In [1]: import numpy as np

In [2]: np.set_printoptions(precision=2, suppress=True, linewidth=100, sign=" ")

In [3]: M2 = np.array([[2, -1, 2, 0, 1, 3],
   ...:     [1, -3, -1, -2, 1, -1],
   ...:     [0, 3, 0, -3, 1, 0],
   ...:     [1, 2, -3, 0, 3, 1],
   ...:     [-1, 0, 1, 1, -3, 1],
   ...:     [1, -3, -1, -3, 0, -1]])

In [4]: F = np.triu(M2, 1)

In [5]: F
Out[5]: 
array([[ 0, -1,  2,  0,  1,  3],
       [ 0,  0, -1, -2,  1, -1],
       [ 0,  0,  0, -3,  1,  0],
       [ 0,  0,  0,  0,  3,  1],
       [ 0,  0,  0,  0,  0,  1],
       [ 0,  0,  0,  0,  0,  0]])

In [6]: F @ F
Out[6]: 
array([[ 0,  0,  1, -4,  1,  2],
       [ 0,  0,  0,  3, -7, -1],
       [ 0,  0,  0,  0, -9, -2],
       [ 0,  0,  0,  0,  0,  3],
       [ 0,  0,  0,  0,  0,  0],
       [ 0,  0,  0,  0,  0,  0]])

In [7]: np.prod(np.diag(F)), round(float(np.linalg.det(F)), 2)
Out[7]: (np.int64(0), 0.0)

In [8]: [int(np.linalg.matrix_rank(np.linalg.matrix_power(F, p))) for p in range(1, 7)]
Out[8]: [5, 4, 3, 2, 1, 0]

In [9]: np.linalg.inv(F)
LinAlgError: Singular matrix


In [10]: K = np.loadtxt("mat.csv", delimiter=",")

In [11]: K
Out[11]: 
array([[ 30.,   5.,   2.,   1.,   6.,  -8.,  -1.,   0.,   9.,   5.,   6.,  -4.],
       [  5.,  27.,  -2.,   8.,   8.,  -9., -16.,   7.,   3.,   1.,   4.,  -4.],
       [  2.,  -2.,  32.,   1.,   2.,  -8.,   7.,  15.,   0.,   6.,  14.,   4.],
       [  1.,   8.,   1.,  31.,   1.,   0.,  -8.,  13.,   7.,  16.,   6.,  -8.],
       [  6.,   8.,   2.,   1.,  44.,  -8.,  -3.,  -4.,  10.,   5., -17., -15.],
       [ -8.,  -9.,  -8.,   0.,  -8.,  24.,   2.,  11.,   5.,   4.,  -3.,  -3.],
       [ -1., -16.,   7.,  -8.,  -3.,   2.,  36.,  -7.,  -7.,  14.,  -4.,  -6.],
       [  0.,   7.,  15.,  13.,  -4.,  11.,  -7.,  45.,  14.,   8.,  15.,  -7.],
       [  9.,   3.,   0.,   7.,  10.,   5.,  -7.,  14.,  32.,   4.,   0.,  -2.],
       [  5.,   1.,   6.,  16.,   5.,   4.,  14.,   8.,   4.,  31.,  12., -12.],
       [  6.,   4.,  14.,   6., -17.,  -3.,  -4.,  15.,   0.,  12.,  36.,   6.],
       [ -4.,  -4.,   4.,  -8., -15.,  -3.,  -6.,  -7.,  -2., -12.,   6.,  26.]])

In [12]: # symmetric

In [13]: O, R = np.linalg.qr(K)

In [14]: np.round(O @ R, 2) + 0
Out[14]: 
array([[ 30.,   5.,   2.,   1.,   6.,  -8.,  -1.,   0.,   9.,   5.,   6.,  -4.],
       [  5.,  27.,  -2.,   8.,   8.,  -9., -16.,   7.,   3.,   1.,   4.,  -4.],
       [  2.,  -2.,  32.,   1.,   2.,  -8.,   7.,  15.,   0.,   6.,  14.,   4.],
       [  1.,   8.,   1.,  31.,   1.,   0.,  -8.,  13.,   7.,  16.,   6.,  -8.],
       [  6.,   8.,   2.,   1.,  44.,  -8.,  -3.,  -4.,  10.,   5., -17., -15.],
       [ -8.,  -9.,  -8.,   0.,  -8.,  24.,   2.,  11.,   5.,   4.,  -3.,  -3.],
       [ -1., -16.,   7.,  -8.,  -3.,   2.,  36.,  -7.,  -7.,  14.,  -4.,  -6.],
       [  0.,   7.,  15.,  13.,  -4.,  11.,  -7.,  45.,  14.,   8.,  15.,  -7.],
       [  9.,   3.,   0.,   7.,  10.,   5.,  -7.,  14.,  32.,   4.,   0.,  -2.],
       [  5.,   1.,   6.,  16.,   5.,   4.,  14.,   8.,   4.,  31.,  12., -12.],
       [  6.,   4.,  14.,   6., -17.,  -3.,  -4.,  15.,   0.,  12.,  36.,   6.],
       [ -4.,  -4.,   4.,  -8., -15.,  -3.,  -6.,  -7.,  -2., -12.,   6.,  26.]])

In [15]: round(float(np.trace(O @ O.T)), 2)
Out[15]: 12.0
